% ipython --no-banner

In [1]: import numpy as np

In [2]: import numpy.linalg as la

In [3]: np.set_printoptions(suppress=True, linewidth=160)

In [4]: def tidy(a):
   ...:     return np.round(a, 3) + 0
   ...: 

In [5]: W2 = 10 * np.array([[1.0, -0.3, -0.3], [0.0, -0.4, -0.7], [-0.6, -1.3, -1.1]])

In [6]: rng = np.random.default_rng(55)

In [7]: idx = rng.integers(0, 3, 27)

In [8]: F = W2[idx] + rng.normal(size=(27, 3))

In [9]: tidy(F)
Out[9]: 
array([[ -5.534, -14.44 ,  -9.89 ],
       [ -5.955, -14.293,  -9.868],
       [ -5.323, -13.327, -11.628],
       [ -5.624, -14.578, -12.156],
       [ 11.29 ,  -2.637,  -1.732],
       [ 10.244,  -1.255,  -3.994],
       [ -4.716, -11.957,  -9.729],
       [ 11.726,  -3.232,  -2.833],
       [  2.162,  -2.565,  -5.849],
       [ -1.268,  -1.914,  -6.344],
       [  1.079,  -5.59 ,  -6.53 ],
       [ -8.197, -12.069, -10.843],
       [  0.376,  -4.856,  -6.552],
       [ -6.019, -14.597, -10.595],
       [  9.898,  -4.376,  -1.874],
       [ -7.28 , -13.666, -12.822],
       [ -7.639, -12.464,  -8.481],
       [  9.483,  -3.165,  -3.207],
       [ -4.836, -10.441, -10.497],
       [ -0.037,  -2.841,  -6.147],
       [ -0.112,  -3.775,  -7.762],
       [  0.238,  -5.301,  -5.39 ],
       [  1.603,  -6.066,  -9.046],
       [ -0.832,  -4.093,  -5.838],
       [  9.644,  -1.887,  -4.63 ],
       [  9.71 ,  -3.174,  -4.116],
       [ -1.005,  -3.352,  -6.69 ]])

In [10]: idx = F[:, 1] > np.median(F[:, 1])

In [11]: u = F[idx].mean(axis=0) - F[~idx].mean(axis=0)

In [12]: print(np.argsort(-np.abs(u).round(6), kind="stable"))
[0 1 2]

In [13]: idx.astype(int)
Out[13]: array([0, 0, 0, 0, 1, 1, 0, 1, 1, 1, 0, 0, 0, 0, 1, 0, 0, 1, 0, 1, 1, 0, 0, 1, 1, 1, 1])

In [14]: M = np.load("sample5.npy")

In [15]: M
Out[15]: 
array([[-3, -3, -3],
       [-3, -6, -6],
       [-3, -6, -9]])

In [16]: u, r1 = M[1], M[0]

In [17]: u @ r1
Out[17]: np.int64(45)

In [18]: pr = (u @ r1) / (u @ u) * u

In [19]: np.outer(u, r1)
Out[19]: 
array([[ 9,  9,  9],
       [18, 18, 18],
       [18, 18, 18]])

In [20]: tidy(la.norm(u + r1) ** 2 + la.norm(u - r1) ** 2)
Out[20]: np.float64(216.0)

In [21]: tidy((r1 - pr) @ u)
Out[21]: np.float64(0.0)

In [22]: print(la.matrix_rank(np.outer(u, r1)))
1

In [23]: O, vecs = la.qr(M[:, :2])[0], la.qr(M[:, 2:])[0]

In [24]: s = la.svd(O.T @ vecs, compute_uv=False)

In [25]: tidy(la.norm(O @ O.T - vecs @ vecs.T, 2))
Out[25]: np.float64(1.0)

In [26]: tidy(np.degrees(np.arccos(s.clip(0, 1))))
Out[26]: array([10.893])

In [27]: (M - M.T) / 2
Out[27]: 
array([[0., 0., 0.],
       [0., 0., 0.],
       [0., 0., 0.]])

In [28]: la.matrix_power(M, 3)
Out[28]: 
array([[ -378,  -675,  -837],
       [ -675, -1215, -1512],
       [ -837, -1512, -1890]])

In [29]: np.allclose(M, M.T)
Out[29]: True

In [30]: tidy(la.det(M))
Out[30]: np.float64(-27.0)

In [31]: O = M.astype(float).copy()

In [32]: for j in range(3):
    ...:     O[:, j] -= O[:, :j] @ (O[:, :j].T @ O[:, j])
    ...:     O[:, j] /= la.norm(O[:, j])
    ...: 

In [33]: tidy(O)
Out[33]: 
array([[-0.577,  0.816,  0.   ],
       [-0.577, -0.408,  0.707],
       [-0.577, -0.408, -0.707]])

In [34]: print(tidy(O.T @ M))
[[ 5.196  8.66  10.392]
 [ 0.     2.449  3.674]
 [ 0.     0.     2.121]]

In [35]: ev, vecs = la.eig(M)

In [36]: tidy(np.sort(la.eigvals(M @ M)))
Out[36]: array([  0.854,   3.722, 229.424])

In [37]: tidy(ev)
Out[37]: array([-15.147,  -1.929,  -0.924])

In [38]: tidy(M @ vecs[:, 0] - ev[0] * vecs[:, 0])
Out[38]: array([0., 0., 0.])
